% ipython --no-banner

In [1]: import numpy as np

In [2]: np.set_printoptions(precision=3, suppress=True, linewidth=140)

In [3]: m1 = np.array([[-2, 0, 0, 0], [0, 3, 3, -1], [0, -3, 2, -1], [0, -3, -2, -1]])

In [4]: q, Rm = np.linalg.qr(m1)

In [5]: np.abs(np.diag(Rm))
Out[5]: array([2.   , 5.196, 3.742, 1.234])

In [6]: print(np.allclose(Rm.T @ Rm, m1.T @ m1))
True

In [7]: q
Out[7]: 
array([[ 1.   ,  0.   ,  0.   ,  0.   ],
       [-0.   , -0.577, -0.535,  0.617],
       [-0.   ,  0.577, -0.802, -0.154],
       [-0.   ,  0.577,  0.267,  0.772]])

In [8]: q @ Rm
Out[8]: 
array([[-2.,  0.,  0.,  0.],
       [ 0.,  3.,  3., -1.],
       [ 0., -3.,  2., -1.],
       [ 0., -3., -2., -1.]])

In [9]: feats = np.load("arr.npy")

In [10]: feats
Out[10]: 
array([[  0.065, -11.177,   0.825,  -0.151,  10.098,   0.587,  -3.232],
       [ -3.147,  -6.032,  -3.528,  -2.885,  -1.871,   2.996,   8.834],
       [  0.342,  -2.263,  -1.804,  -5.681,  -2.889,  -4.222,   7.357],
       [  0.982,  -1.532,  -0.604,   3.876,   5.073,   4.922,  -2.658],
       [  0.64 , -11.406,  -3.651,  -1.008,  -5.797,   5.15 ,   7.295],
       [ -2.214,   4.123,   4.562,   4.866,   2.204,  -2.204,  -4.95 ],
       [  1.39 ,  -6.942,   4.804,   2.428,   5.805,   1.213,  -7.025],
       [ -6.247,  -1.116,  -0.106,   2.083,  -5.216,  -0.965,   1.213],
       [  2.85 ,   5.146,  -1.289,   0.326,  -1.509,   0.704,   3.263],
       [ -1.157,  -7.878,   2.112,  -0.983,  -4.737,  -6.018,  -0.895],
       [  3.357,   1.735,  -1.428,   0.98 ,  -1.155,   1.923,   0.81 ],
       [  3.784,   1.404,   1.575,  -0.829,  -1.319,  -1.513,  -2.172],
       [ -2.893,  -3.472,   0.516,   4.526,   4.216,   2.939,  -0.033],
       [  6.078,   9.632,  -6.972,  -8.974, -10.04 ,  -6.969,  10.045],
       [ -1.371,   3.024,   0.068,   2.378,   0.945,  -5.585,  -0.012],
       [  5.049,  -3.543,  -3.485,  -4.866,   1.357,   0.06 ,   4.07 ],
       [  2.605,  -4.608,  -4.449,  -5.73 ,  -0.67 ,   1.409,   8.932],
       [ -3.995, -11.231,   0.666,   1.092,   8.011,   1.486,  -2.397],
       [  1.855,   0.371,   2.542,  -0.299,   8.179,  -1.638,  -6.457],
       [  1.131,  -4.269,   0.839,   4.086,   5.254,   0.904,  -4.102],
       [  1.149,  -7.097,  -4.791,  -0.186,   8.464,   7.64 ,   5.397],
       [  1.663,   1.221,   4.266,  -0.598,   6.609,   1.723,  -7.171],
       [ -3.072,  -2.288,   5.394,   2.035,  10.447,  -3.221,  -8.679],
       [ -7.065,  -5.771,   2.973,   1.858,  -4.132,   0.909,  -1.043],
       [ -3.787,  -7.256,   2.885,  -1.963,  -2.288,  -3.515,   0.085],
       [ -2.176,  -3.358,   2.714,   4.188,   3.237,   1.372,  -5.708],
       [ -3.514,  -6.54 ,   1.249,   2.935,   7.331,   4.612,   0.591],
       [  6.158,   8.173,  -7.831,  -7.229, -10.257,  -6.627,  12.72 ],
       [ -1.249,   1.364,  -3.26 , -13.547, -23.112, -16.225,  16.591],
       [  0.912,  -7.619,  -7.214,  -2.574,  -6.034,   3.345,  10.86 ],
       [ -0.961,  -1.246,   2.921,   4.918,   2.709,   0.079,  -7.798],
       [ -4.111,   4.053,  -3.957,   0.996,  -3.082,  -0.724,   3.749]])

In [11]: C = feats[[21, 29]].astype(float)

In [12]: for _ in range(7):
    ...:     z = np.linalg.norm(feats[:, None] - C, axis=-1).argmin(axis=1)
    ...:     C = np.array([feats[z == j].mean(axis=0) for j in range(2)])
    ...: 

In [13]: z
Out[13]: array([0, 1, 1, 0, 1, 0, 0, 0, 1, 0, 0, 0, 0, 1, 0, 1, 1, 0, 0, 0, 0, 0, 0, 0, 0, 0, 0, 1, 1, 1, 0, 1])

In [14]: print(np.abs(C[1] - C[0]).argmax())
6

In [15]: C[1] - C[0]
Out[15]: array([ 2.565,  2.654, -5.931, -6.425, -9.13 , -2.188, 11.198])

In [16]: A2 = np.c_[feats[:, :4] @ np.array([[-1, 0, -2, -2], [2, 1, -2, 0], [-1, -1, 0, -3], [-3, 2, -1, 0]]), np.array([5, 4, 6, 0, 4, 4, 8, 1, 8, 6, 0, 9, 0, 9, 5, 5, 4, 9, 4, 2, 9, 8, 3, 9, 6, 3, 5, 5, 7, 7, 6, 2])]

In [17]: A2
Out[17]: 
array([[-22.791, -12.304,  22.375,  -2.605,   5.   ],
       [  3.266,  -8.274,  21.243,  16.878,   4.   ],
       [ 13.979, -11.821,   9.523,   4.728,   6.   ],
       [-15.07 ,   6.824,  -2.776,  -0.152,   0.   ],
       [-16.777,  -9.771,  22.54 ,   9.673,   4.   ],
       [ -8.7  ,   9.293,  -8.684,  -9.258,   4.   ],
       [-27.362,  -6.89 ,   8.676, -17.192,   8.   ],
       [ -2.128,   3.156,  12.643,  12.812,   1.   ],
       [  7.753,   7.087, -16.318,  -1.833,   8.   ],
       [-13.762, -11.956,  19.053,  -4.022,   6.   ],
       [ -1.399,   5.123, -11.164,  -2.43 ,   0.   ],
       [ -0.064,  -1.829,  -9.547, -12.293,   9.   ],
       [-18.145,   5.064,   8.204,   4.238,   0.   ],
       [ 47.08 ,  -1.344, -22.446,   8.76 ,   9.   ],
       [  0.217,   7.712,  -5.684,   2.538,   5.   ],
       [  5.948,  -9.79 ,   1.854,   0.357,   5.   ],
       [  9.818, -11.619,   9.736,   8.137,   4.   ],
       [-22.409,  -9.713,  29.36 ,   5.992,   9.   ],
       [ -2.758,  -2.769,  -4.153, -11.336,   4.   ],
       [-22.766,   3.064,   2.19 ,  -4.779,   2.   ],
       [ -9.994,  -2.678,  12.082,  12.075,   9.   ],
       [ -1.693,  -4.241,  -5.17 , -16.124,   8.   ],
       [-13.003,  -3.612,   8.685, -10.038,   3.   ],
       [-13.024,  -5.028,  23.814,   5.211,   9.   ],
       [ -7.721, -14.067,  24.049,  -1.081,   6.   ],
       [-19.818,   2.304,   6.88 ,  -3.79 ,   3.   ],
       [-19.62 ,  -1.919,  17.173,   3.281,   5.   ],
       [ 39.706,   1.546, -21.433,  11.177,   5.   ],
       [ 47.878, -22.47 ,  13.317,  12.278,   7.   ],
       [ -1.214,  -5.553,  15.988,  19.818,   7.   ],
       [-19.206,   5.669,  -0.504,  -6.841,   6.   ],
       [ 13.186,  10.002,  -0.88 ,  20.093,   2.   ]])

In [18]: print(np.round(np.linalg.lstsq(feats, A2[:, 0])[0], 3) + 0)
[-1.  2. -1. -3.  0.  0.  0.]
